>>> import numpy as np
>>> import numpy.linalg as la
>>> np.set_printoptions(suppress=True, linewidth=200)
>>> rnd = lambda a: np.round(a, 3) + 0
>>> A2 = np.array([[0, 2, 1, 3, 0],
...     [3, 0, 3, 0, 3],
...     [1, 2, 1, 0, 2],
...     [3, 0, 3, 1, 3],
...     [2, 3, 1, 3, 3]])
>>> data = np.triu(A2, 1)
>>> print(data)
[[0 2 1 3 0]
 [0 0 3 0 3]
 [0 0 0 0 2]
 [0 0 0 0 3]
 [0 0 0 0 0]]
>>> # looks like rank 3
>>> print(np.abs(np.diag(la.qr(data)[1])) > 1e-9)
[False False False False False]
>>> print(rnd(np.trace(la.pinv(data) @ data)))
3.0
>>> print(data @ data)
[[ 0  0  6  0 17]
 [ 0  0  0  0  6]
 [ 0  0  0  0  0]
 [ 0  0  0  0  0]
 [ 0  0  0  0  0]]
>>> print(la.matrix_rank(data - data[0, 0] * np.eye(5)))
3
>>> print(np.prod(np.diag(data)), rnd(la.det(data)))
0 0.0
>>> print([int(la.matrix_rank(la.matrix_power(data, p))) for p in range(1, 6)])
[3, 2, 1, 0, 0]
>>> Uu, sv, vt = la.svd(data)
>>> print(np.argmax(sv[:-1] / (sv[1:] + 1e-6)) + 1)
3
>>> A2 = Uu[:, :3] @ np.diag(sv[:3]) @ vt[:3]
>>> print(rnd(np.abs(data - A2).max()))
0.0
>>> print(la.matrix_rank(data, rtol=0.05))
3
>>> print(rnd(la.norm(data - A2) / la.norm(data)))
0.0
>>> print(rnd(la.norm(data - A2, 2)), rnd(sv[3]))
0.0 0.0
>>> rng = np.random.default_rng(345105)
>>> lab = rng.permutation(5)
>>> print(lab)
[2 0 1 3 4]
>>> A2 = data[lab][:, lab]
>>> print(np.diag(A2))
[0 0 0 0 0]
>>> print(rnd(np.sort(np.abs(la.eigvals(A2)))))
[0. 0. 0. 0. 0.]
>>> print([round(float(x), 3) for x in la.svd(data, compute_uv=False)[:3]])
[5.199, 3.732, 2.01]
>>> m1 = np.load("out6.npy")
>>> print(m1)
[[ 1  0  0  0  0  0]
 [-2  1  0  0  0  0]
 [ 3  5  1  0  0  0]
 [-3 -5  2  1  0  0]
 [-5  0 -2 -5  1  0]
 [ 2 -3  4  4 -2  1]]
>>> lab = rng.permutation(6)
>>> print(lab)
[3 1 2 5 4 0]
>>> A2 = m1[lab][:, lab]
>>> print(A2)
[[ 1 -5  2  0  0 -3]
 [ 0  1  0  0  0 -2]
 [ 0  5  1  0  0  3]
 [ 4 -3  4  1 -2  2]
 [-5  0 -2  0  1 -5]
 [ 0  0  0  0  0  1]]
>>> print(rnd(la.det(A2)), rnd(la.det(m1[lab])))
1.0 1.0
>>> f = np.array([-1, 1])
>>> print(np.array([np.convolve(row, f, "same") for row in m1]))
[[-1  1  0  0  0  0]
 [ 2 -3  1  0  0  0]
 [-3 -2  4  1  0  0]
 [ 3  2 -7  1  1  0]
 [ 5 -5  2  3 -6  1]
 [-2  5 -7  0  6 -3]]
>>> print(np.polyval(f, m1[5]))
[-1  4 -3 -3  3  0]
>>> A2 = m1 / la.norm(m1, axis=1, keepdims=True)
>>> C2 = A2 @ A2.T
>>> print(rnd(C2[1]))
[-0.894  1.    -0.076  0.072  0.603 -0.443]
>>> print(rnd(np.degrees(np.arccos(np.clip(C2[1, 0], -1, 1)))))
153.435
>>> print((np.abs(C2) > 0.9).astype(int))
[[1 0 0 0 0 0]
 [0 1 0 0 0 0]
 [0 0 1 0 0 0]
 [0 0 0 1 0 0]
 [0 0 0 0 1 0]
 [0 0 0 0 0 1]]
>>> print(rnd(la.norm(A2, axis=1)))
[1. 1. 1. 1. 1. 1.]
>>> print((C2 - 2 * np.eye(6)).round(6).argmax(axis=1))
[2 4 0 5 1 3]
>>> print(np.argwhere(np.triu(np.abs(C2) > 0.95, 1)))
[]
>>> A2 = np.array([[2, 1], [2, 1], [3, 2], [2, 1], [3, 2]])
>>> mat = np.block([[np.zeros((5, 5)), A2], [A2.T, np.zeros((2, 2))]])
>>> print(mat)
[[0. 0. 0. 0. 0. 2. 1.]
 [0. 0. 0. 0. 0. 2. 1.]
 [0. 0. 0. 0. 0. 3. 2.]
 [0. 0. 0. 0. 0. 2. 1.]
 [0. 0. 0. 0. 0. 3. 2.]
 [2. 2. 3. 2. 3. 0. 0.]
 [1. 1. 2. 1. 2. 0. 0.]]
>>> A2 = np.array([[0, 0, 1],
...     [2, 1, -2],
...     [1, 0, 0],
...     [2, 2, -2],
...     [2, 2, 1],
...     [2, 1, 0],
...     [-1, 2, -2]])
>>> print(np.vstack([mat, A2.T]).shape)
(10, 7)
>>> print(np.einsum("ij->j", mat))
[ 3.  3.  5.  3.  5. 12.  7.]
>>> print(A2.T @ mat.T)
[[ 3.  3.  4.  3.  4. 17. 10.]
 [ 4.  4.  7.  4.  7. 12.  7.]
 [-2. -2. -4. -2. -4. -3. -1.]]
>>> print(mat @ A2)
[[ 3.  4. -2.]
 [ 3.  4. -2.]
 [ 4.  7. -4.]
 [ 3.  4. -2.]
 [ 4.  7. -4.]
 [17. 12. -3.]
 [10.  7. -1.]]
>>> print(rnd(np.trace(la.pinv(mat) @ mat)))
4.0
>>> print(np.unique(mat.round(6), axis=0).shape)
(4, 7)
>>> print(np.abs(np.diag(la.qr(mat)[1])) > 1e-9)
[ True False  True False False  True  True]
>>> print(la.lstsq(mat[:-1].T, mat[-1])[2])
3
>>> Uu, sv, vt = la.svd(mat)
>>> print(rnd(sv))
[6.392 6.392 0.383 0.383 0.    0.    0.   ]
>>> A2 = Uu[:, :4] @ np.diag(sv[:4]) @ vt[:4]
>>> print(la.matrix_rank(mat, rtol=0.05))
4
>>> print(rnd(la.norm(mat - A2) / la.norm(mat)))
0.0
>>> print(la.matrix_rank(A2))
4
>>> print(rnd(np.abs(mat - A2).max()))
0.0
>>> print([int(la.matrix_rank(la.matrix_power(m1, p))) for p in range(1, 7)])
[6, 6, 6, 6, 6, 6]
>>> print(m1 @ m1)
[[  1   0   0   0   0   0]
 [ -4   1   0   0   0   0]
 [ -4  10   1   0   0   0]
 [ 10   0   4   1   0   0]
 [ -1  15 -14 -10   1   0]
 [ 20  -6  20  18  -4   1]]
>>> Uu, sv, vt = la.svd(data)
>>> vecs = vt[:(sv > 1e-8).sum()]
>>> vec = data[2] + -3 * data[0] + rng.integers(2) * np.eye(5)[3]
>>> print(vec)
[ 0. -6. -3. -9.  2.]
>>> print(rnd(np.diag(vecs.T @ vecs)))
[0.    0.308 1.    0.692 1.   ]
>>> print(np.allclose(vecs.T @ vecs @ vec, vec))
True
>>> K = np.load("layer7.npy")
>>> print(K)
[[ 0  1 -6  3  2  2]
 [ 1  1 -6  0  3  2]
 [ 0  0  0  3  3  0]
 [ 1  3  0  1  3  0]
 [ 2  2  0  2  0  0]]
>>> theta = np.radians(15)
>>> Rm = np.eye(6)
>>> Rm[2, 2] = Rm[0, 0] = np.cos(theta)
>>> Rm[2, 0], Rm[0, 2] = -np.sin(theta), np.sin(theta)
>>> print(rnd(Rm))
[[ 0.966  0.     0.259  0.     0.     0.   ]
 [ 0.     1.     0.     0.     0.     0.   ]
 [-0.259  0.     0.966  0.     0.     0.   ]
 [ 0.     0.     0.     1.     0.     0.   ]
 [ 0.     0.     0.     0.     1.     0.   ]
 [ 0.     0.     0.     0.     0.     1.   ]]
>>> A2 = K @ Rm.T
>>> print(rnd(la.det(Rm)), rnd(np.trace(Rm)))
1.0 5.932
>>> print(rnd(np.abs(A2 - K).max(axis=0)))
[1.587 0.    0.518 0.    0.    0.   ]
>>> print(np.allclose(la.norm(K, axis=1), la.norm(A2, axis=1)))
True
>>> print(np.allclose(K @ K.T, A2 @ A2.T))
True
>>> A2 = K / la.norm(K, axis=1, keepdims=True)
>>> C2 = A2 @ A2.T
>>> print(rnd(la.norm(A2, axis=1)))
[1. 1. 1. 1. 1.]
>>> print(rnd(C2[2]))
[0.481 0.297 1.    0.632 0.408]
>>> X = np.loadtxt("sample10.csv", delimiter=",")
>>> print(X)
[[  1.    0.9  -0.7  -0.3   0.7   0.3   1.2]
 [ -0.9   0.5   2.    1.3   0.   -0.2  -0.1]
 [  0.9   1.3  -2.   -0.3   0.7  -1.2  -0.1]
 [ -2.2  -0.6   1.1   0.4  -0.9   0.7   0.9]
 [ -1.1   1.1   0.4   0.8   0.5  -0.2   0.3]
 [  0.1   0.   -0.6  -1.8  -1.5   1.3  -0.4]
 [  1.1  -0.4  -1.4  -0.9   1.2   0.2   0.1]
 [ -1.2   0.3  -0.8   1.3   0.1  -1.   -1.5]
 [ -0.2   0.8   0.5  -1.5   0.7   0.   -0.5]
 [  1.1  -0.7  -0.1  -0.4  -1.6  -0.5   0. ]
 [ -0.1  -2.    0.4   1.3   1.   -0.3  -0.3]
 [ -2.    2.  -14.   10.   16.  -30.   18. ]
 [  1.3   0.9  -0.4   0.2  -1.6  -1.    2.6]
 [ -0.8   0.1   0.3   1.5  -0.3  -1.5   0.8]
 [ -0.4   1.1   0.6   0.2  -1.5   0.3  -1.7]
 [ -1.7   0.5  -0.5  -1.7  -0.6  -0.3   0.2]]
>>> # row 11 dominates
>>> A2 = np.c_[X[:, :3] @ np.array([[-1, 1, 1], [0, -1, 3], [-3, -2, -2]]), np.array([2, 3, -2, 0, -2, -3, 0, 1, -3, 0, -1, 0, 0, -2, 1, 2])]
>>> print(rnd(A2))
[[ 1.1  1.5  5.1  2. ]
 [-5.1 -5.4 -3.4  3. ]
 [ 5.1  3.6  8.8 -2. ]
 [-1.1 -3.8 -6.2  0. ]
 [-0.1 -3.   1.4 -2. ]
 [ 1.7  1.3  1.3 -3. ]
 [ 3.1  4.3  2.7  0. ]
 [ 3.6  0.1  1.3  1. ]
 [-1.3 -2.   1.2 -3. ]
 [-0.8  2.  -0.8  0. ]
 [-1.1  1.1 -6.9 -1. ]
 [44.  24.  32.   0. ]
 [-0.1  1.2  4.8  0. ]
 [-0.1 -1.5 -1.1 -2. ]
 [-1.4 -2.7  1.7  1. ]
 [ 3.2 -1.2  0.8  2. ]]
>>> print(rnd(la.norm(la.qr(X)[0].T @ A2, axis=0) ** 2 / ((A2 ** 2).sum(axis=0) + 1e-12)))
[1.    1.    1.    0.071]
>>> print(la.matrix_rank(np.c_[X, A2]))
8
>>> print(la.matrix_rank(A2))
4
>>> F = np.load("data.npy")
>>> print(F)
[[-2  1 -2]
 [ 0 -2 -1]
 [ 0  0  1]]
>>> # triangular
>>> A2 = la.inv(F)
>>> print(rnd(la.det(F) * A2))
[[-2. -1. -5.]
 [ 0. -2. -2.]
 [ 0.  0.  4.]]
>>> print(A2)
[[-0.5  -0.25 -1.25]
 [-0.   -0.5  -0.5 ]
 [ 0.    0.    1.  ]]
>>> feats = np.loadtxt("dump.csv", delimiter=",")
>>> print(feats)
[[ 2.  3.  1.  1.  0.]
 [ 3.  6.  4.  4.  3.]
 [ 6.  9.  7.  5.  5.]
 [ 6. 10.  7.  5.  6.]
 [ 8. 11.  9.  8.  6.]
 [ 8. 14. 10. 11.  9.]
 [11. 17. 12. 12.  9.]
 [13. 20. 12. 15. 10.]
 [14. 21. 13. 17. 11.]
 [15. 24. 14. 17. 13.]
 [15. 25. 14. 19. 15.]
 [15. 26. 17. 19. 15.]
 [18. 26. 18. 21. 15.]
 [21. 26. 21. 23. 17.]
 [21. 26. 21. 23. 20.]
 [21. 29. 24. 25. 22.]
 [23. 29. 25. 27. 23.]
 [23. 29. 27. 30. 25.]
 [26. 32. 29. 31. 25.]
 [29. 32. 30. 32. 25.]
 [31. 33. 30. 33. 27.]
 [31. 35. 30. 36. 29.]
 [34. 36. 32. 37. 32.]
 [37. 36. 35. 39. 35.]
 [37. 39. 37. 40. 36.]
 [38. 41. 39. 43. 39.]
 [41. 44. 41. 46. 42.]
 [43. 47. 42. 47. 44.]
 [43. 48. 43. 48. 47.]
 [44. 50. 46. 49. 48.]
 [47. 51. 47. 51. 48.]
 [48. 53. 47. 52. 50.]]
>>> Uu, sv, vt = la.svd(feats)
>>> print(rnd(sv))
[370.326  19.805   8.131   5.881   4.985]
>>> A2 = Uu[:, :1] @ np.diag(sv[:1]) @ vt[:1]
>>> print(rnd(la.norm(feats - A2) / la.norm(feats)))
0.061
>>> print(la.matrix_rank(feats, rtol=0.05))
2
>>> print(rnd(np.abs(feats - A2).max()))
5.809
>>> f = np.array([-2, -1, 3])
>>> print(np.cross(feats[5, :3], feats[31, :3]))
[ 128.  104. -248.]
>>> print(np.convolve(feats[5], f))
[-16. -36. -10.  10.   1.  24.  27.]
>>> vec = np.array([2, 2, 1, -3, -1])
>>> y = feats @ vec
>>> b, lr = np.zeros(5), 1 / la.norm(feats, 2) ** 2
>>> for i in range(8):
...     b -= lr * feats.T @ (feats @ b - y)
...     if i % 2 == 0: print(i, round(la.norm(feats @ b - y), 3))
... 
0 40.053
2 39.877
4 39.702
6 39.529
>>> print(rnd(b))
[0.167 0.229 0.17  0.186 0.148]
>>> C2 = np.cov(feats, rowvar=False)
>>> print(rnd(np.corrcoef(feats[:, 1], feats[:, 0])[0, 1]))
0.982
>>> print(C2.shape)
(5, 5)
>>> print(np.median(feats, axis=0))
[22.  29.  24.5 26.  22.5]
>>> print(rnd(np.polyfit(feats[:, 1], feats[:, 0], 1)))
[ 1.012 -5.231]
>>> Ac = feats - feats.mean(axis=0)
>>> vecs = la.svd(Ac)[2][:1]
>>> A2 = Ac - Ac @ vecs.T @ vecs
>>> print(rnd(A2.std(axis=0)))
[1.084 1.816 1.006 0.839 1.36 ]
>>> print(la.norm(A2, axis=1).round(6).argmax())
10
